$ python3 -q
>>> import numpy as np
>>> import numpy.linalg as la
>>> np.set_printoptions(precision=2, suppress=True, linewidth=200)
>>> A = np.loadtxt("layer3.csv", delimiter=",")
>>> A
array([[-0.21,  0.44, -0.12, -0.33, -0.51, -0.19,  0.34, -0.46,  0.12],
       [-0.79, -0.14,  0.08,  0.16, -0.06,  0.36,  0.32,  0.27,  0.08],
       [-0.11, -0.43, -0.14, -0.08, -0.23, -0.45,  0.17,  0.11, -0.69],
       [ 0.26, -0.24, -0.3 , -0.13,  0.31, -0.15,  0.7 ,  0.14,  0.37],
       [ 0.16,  0.12,  0.67, -0.28,  0.25,  0.26,  0.38, -0.14, -0.38],
       [ 0.26, -0.44,  0.46,  0.02, -0.62,  0.01,  0.02,  0.11,  0.35],
       [-0.21,  0.12,  0.19, -0.65,  0.13, -0.34, -0.25,  0.5 ,  0.19],
       [-0.32, -0.31,  0.31,  0.14,  0.35, -0.46, -0.1 , -0.54,  0.24],
       [-0.05, -0.47, -0.28, -0.57,  0.03,  0.47, -0.22, -0.33,  0.01]])
>>> # keeps lengths
>>> np.round(A.T @ A, 2) + 0
array([[1., 0., 0., 0., 0., 0., 0., 0., 0.],
       [0., 1., 0., 0., 0., 0., 0., 0., 0.],
       [0., 0., 1., 0., 0., 0., 0., 0., 0.],
       [0., 0., 0., 1., 0., 0., 0., 0., 0.],
       [0., 0., 0., 0., 1., 0., 0., 0., 0.],
       [0., 0., 0., 0., 0., 1., 0., 0., 0.],
       [0., 0., 0., 0., 0., 0., 1., 0., 0.],
       [0., 0., 0., 0., 0., 0., 0., 1., 0.],
       [0., 0., 0., 0., 0., 0., 0., 0., 1.]])
>>> la.svd(A, compute_uv=False)
array([1., 1., 1., 1., 1., 1., 1., 1., 1.])
>>> A2 = A / np.sqrt((A ** 2).mean(axis=1, keepdims=True))
>>> la.matrix_rank(A - A.mean(axis=1, keepdims=True))
np.int64(8)
>>> f, r1 = A[6], A[2]
>>> f @ f
np.float64(1.0)
>>> p = (f @ r1) / (f @ f) * f
>>> round(float(la.norm(f + r1) ** 2 + la.norm(f - r1) ** 2), 2)
4.0
>>> la.matrix_rank(np.outer(f, r1))
np.int64(1)
>>> print(r1 - p)
[-0.11 -0.43 -0.14 -0.08 -0.23 -0.45  0.17  0.11 -0.69]
>>> rng = np.random.default_rng(53098)
>>> labels = rng.permutation(9)
>>> A2 = A[:, labels] * rng.choice([-1, 1], 9)
>>> A2
array([[-0.51, -0.34,  0.12, -0.12,  0.33, -0.46, -0.21, -0.19, -0.44],
       [-0.06, -0.32,  0.08,  0.08, -0.16,  0.27, -0.79,  0.36,  0.14],
       [-0.23, -0.17, -0.69, -0.14,  0.08,  0.11, -0.11, -0.45,  0.43],
       [ 0.31, -0.7 ,  0.37, -0.3 ,  0.13,  0.14,  0.26, -0.15,  0.24],
       [ 0.25, -0.38, -0.38,  0.67,  0.28, -0.14,  0.16,  0.26, -0.12],
       [-0.62, -0.02,  0.35,  0.46, -0.02,  0.11,  0.26,  0.01,  0.44],
       [ 0.13,  0.25,  0.19,  0.19,  0.65,  0.5 , -0.21, -0.34, -0.12],
       [ 0.35,  0.1 ,  0.24,  0.31, -0.14, -0.54, -0.32, -0.46,  0.31],
       [ 0.03,  0.22,  0.01, -0.28,  0.57, -0.33, -0.05,  0.47,  0.47]])
>>> U, _, vt = la.svd(A.T @ A2)
>>> np.round(la.lstsq(A, A2)[0], 2) + 0
array([[ 0.,  0.,  0.,  0.,  0.,  0.,  1.,  0.,  0.],
       [ 0.,  0.,  0.,  0.,  0.,  0.,  0.,  0., -1.],
       [ 0.,  0.,  0.,  1.,  0.,  0.,  0.,  0.,  0.],
       [ 0.,  0.,  0.,  0., -1.,  0.,  0.,  0.,  0.],
       [ 1.,  0.,  0.,  0.,  0.,  0.,  0.,  0.,  0.],
       [ 0.,  0.,  0.,  0.,  0.,  0.,  0.,  1.,  0.],
       [ 0., -1.,  0.,  0.,  0.,  0.,  0.,  0.,  0.],
       [ 0.,  0.,  0.,  0.,  0.,  1.,  0.,  0.,  0.],
       [ 0.,  0.,  1.,  0.,  0.,  0.,  0.,  0.,  0.]])
